$ python -q
>>> import numpy as np
>>> import numpy.linalg as la
>>> np.set_printoptions(precision=1, suppress=True, linewidth=100)
>>> rd = lambda a: np.round(a, 1) + 0
>>> data = np.loadtxt("layer14.csv", delimiter=",")
>>> data
array([[1., 1., 1., 2., 2., 1.],
       [1., 1., 1., 1., 2., 2.],
       [1., 1., 1., 1., 1., 2.],
       [2., 1., 1., 1., 1., 1.],
       [2., 2., 1., 1., 1., 1.],
       [1., 2., 2., 1., 1., 1.]])
>>> ev, vecs = la.eigh(data)
>>> rd(vecs.T @ vecs)
array([[1., 0., 0., 0., 0., 0.],
       [0., 1., 0., 0., 0., 0.],
       [0., 0., 1., 0., 0., 0.],
       [0., 0., 0., 1., 0., 0.],
       [0., 0., 0., 0., 1., 0.],
       [0., 0., 0., 0., 0., 1.]])
>>> rd(vecs.T @ data @ vecs)
array([[-1.8,  0. ,  0. ,  0. ,  0. ,  0. ],
       [ 0. , -1.2,  0. ,  0. ,  0. ,  0. ],
       [ 0. ,  0. , -0.4,  0. ,  0. ,  0. ],
       [ 0. ,  0. ,  0. ,  0.5,  0. ,  0. ],
       [ 0. ,  0. ,  0. ,  0. ,  1.2,  0. ],
       [ 0. ,  0. ,  0. ,  0. ,  0. ,  7.7]])
>>> rd(np.abs(vecs[:, -1]))
array([0.4, 0.4, 0.4, 0.4, 0.4, 0.4])
>>> rd(la.eigvalsh(data + -1 * np.eye(6)))
array([-2.8, -2.2, -1.4, -0.5,  0.2,  6.7])
>>> def softmax(z):
...     e = np.exp(z - z.max(axis=-1, keepdims=True))
...     return e / e.sum(axis=-1, keepdims=True)
... 
>>> rd(softmax(data).sum(axis=1))
array([1., 1., 1., 1., 1., 1.])
>>> rd(softmax(data[3] + -2))
array([0.4, 0.1, 0.1, 0.1, 0.1, 0.1])
>>> att = data @ data.T / np.sqrt(6)
>>> rd(softmax(att + np.triu(np.full(att.shape, -np.inf), 1)))
array([[1. , 0. , 0. , 0. , 0. , 0. ],
       [0.4, 0.6, 0. , 0. , 0. , 0. ],
       [0.3, 0.4, 0.3, 0. , 0. , 0. ],
       [0.3, 0.3, 0.2, 0.3, 0. , 0. ],
       [0.2, 0.2, 0.1, 0.2, 0.4, 0. ],
       [0.1, 0.1, 0.1, 0.1, 0.2, 0.3]])
>>> rd(softmax(att))
array([[0.3, 0.2, 0.1, 0.1, 0.1, 0.1],
       [0.2, 0.3, 0.1, 0.1, 0.1, 0.1],
       [0.2, 0.2, 0.2, 0.1, 0.2, 0.2],
       [0.2, 0.2, 0.1, 0.2, 0.2, 0.2],
       [0.1, 0.1, 0.1, 0.1, 0.3, 0.2],
       [0.1, 0.1, 0.1, 0.1, 0.2, 0.3]])
